% python3 -q
>>> import numpy as np
>>> import numpy.linalg as la
>>> np.set_printoptions(precision=2, suppress=True, linewidth=120)
>>> W0 = np.loadtxt("run14.csv", delimiter=",")
>>> W0
array([[  3.,   2.,   1.,   3.,   2.,   3.,   3.,   2.,   3.,   3.],
       [  0.,  11.,   3.,   0.,   3.,   2.,   2.,   0.,   3.,   0.],
       [  0.,   2., -18.,   3.,   3.,   1.,   0.,   3.,   0.,   1.],
       [  0.,   2.,   3., -12.,   0.,   3.,   1.,   3.,   0.,   3.],
       [  2.,   1.,   2.,   2.,  -3.,   0.,   3.,   0.,   2.,   0.],
       [  2.,   2.,   2.,   1.,   2.,  -9.,   3.,   0.,   3.,   1.],
       [  3.,   2.,   3.,   3.,   1.,   3.,   7.,   2.,   3.,   2.],
       [  1.,   3.,   1.,   3.,   1.,   1.,   1.,  15.,   3.,   2.],
       [  0.,   3.,   0.,   3.,   0.,   3.,   0.,   1.,   2.,   0.],
       [  0.,   3.,   1.,   0.,   1.,   3.,   2.,   3.,   1.,  22.]])
>>> W = np.array([[0, 1, -3, -1, -2, -2],
...     [-1, 3, 3, 3, 0, 3],
...     [3, -1, -2, -2, -2, 2],
...     [1, 3, -2, 2, -1, -3],
...     [-2, 1, -1, -1, -1, -2],
...     [-2, -1, -2, -1, -1, -1],
...     [-2, 0, -2, -2, 0, -1],
...     [3, 2, 3, -3, -1, -3],
...     [2, -2, -2, -1, 0, 3],
...     [1, 1, 0, 2, 2, 1]])
>>> coef = np.array([1, 2, -1, 0, -1, 0])
>>> act = np.maximum(W0 @ W + coef, 0)
>>> (act > 0).astype(int)
array([[1, 1, 0, 0, 0, 0],
       [0, 1, 1, 1, 0, 1],
       [0, 1, 1, 1, 1, 0],
       [0, 0, 1, 0, 1, 1],
       [1, 1, 0, 0, 0, 1],
       [1, 1, 0, 1, 0, 1],
       [1, 1, 0, 0, 0, 0],
       [1, 1, 1, 0, 0, 0],
       [1, 1, 0, 1, 0, 0],
       [1, 1, 1, 1, 1, 1]])
>>> W2 = np.array([[3, 0, 0], [1, 3, 3], [2, 2, 1], [1, 1, 3], [3, 0, 2], [3, 2, 3]])
>>> act @ W2
array([[ 31.,  57.,  57.],
       [174., 190., 249.],
       [240., 247., 336.],
       [177., 124., 148.],
       [ 58.,  24.,  30.],
       [127.,  83., 102.],
       [ 24.,  45.,  45.],
       [261., 200., 169.],
       [ 28.,  52.,  66.],
       [299., 179., 331.]])
>>> rng = np.random.default_rng(60961)
>>> Y = W0 + rng.integers(-2, 3, (10, 9)) @ rng.integers(-2, 3, (9, 10))
>>> Y
array([[  7.,  -6.,  -6.,   5.,   8.,   7.,   3.,   5.,  -5.,  15.],
       [  4.,   1.,  -4.,  -2.,   0.,   3.,   4.,   2.,   3.,   1.],
       [ -1.,  -2., -22.,  15.,   4.,  -1.,  -2.,   5.,  -3.,   6.],
       [ -1.,  -6.,  -3., -22.,   0.,   5.,   3.,   7.,  -9.,   9.],
       [  4.,  -6.,   7.,  10., -12.,   4.,   5.,  -6.,  -1.,   0.],
       [  0.,   7.,  -4.,  15.,  13.,  -9.,   3.,  11.,   8.,  -1.],
       [  7.,   5.,  10.,  -5.,  -1.,  10.,   5.,  -5.,   8.,  -3.],
       [  0.,   3.,   3.,  15.,   4.,  -6.,   2.,   1.,   1.,  16.],
       [  0.,   2.,   1.,  17.,   0.,   9.,   5.,   2.,   2.,   1.],
       [ -2.,   2.,  -3.,   6.,   6.,   8.,   1.,  12.,   1.,  19.]])
>>> print(np.abs(Y - W0).sum(axis=1))
[54. 32. 36. 48. 46. 56. 50. 56. 29. 36.]
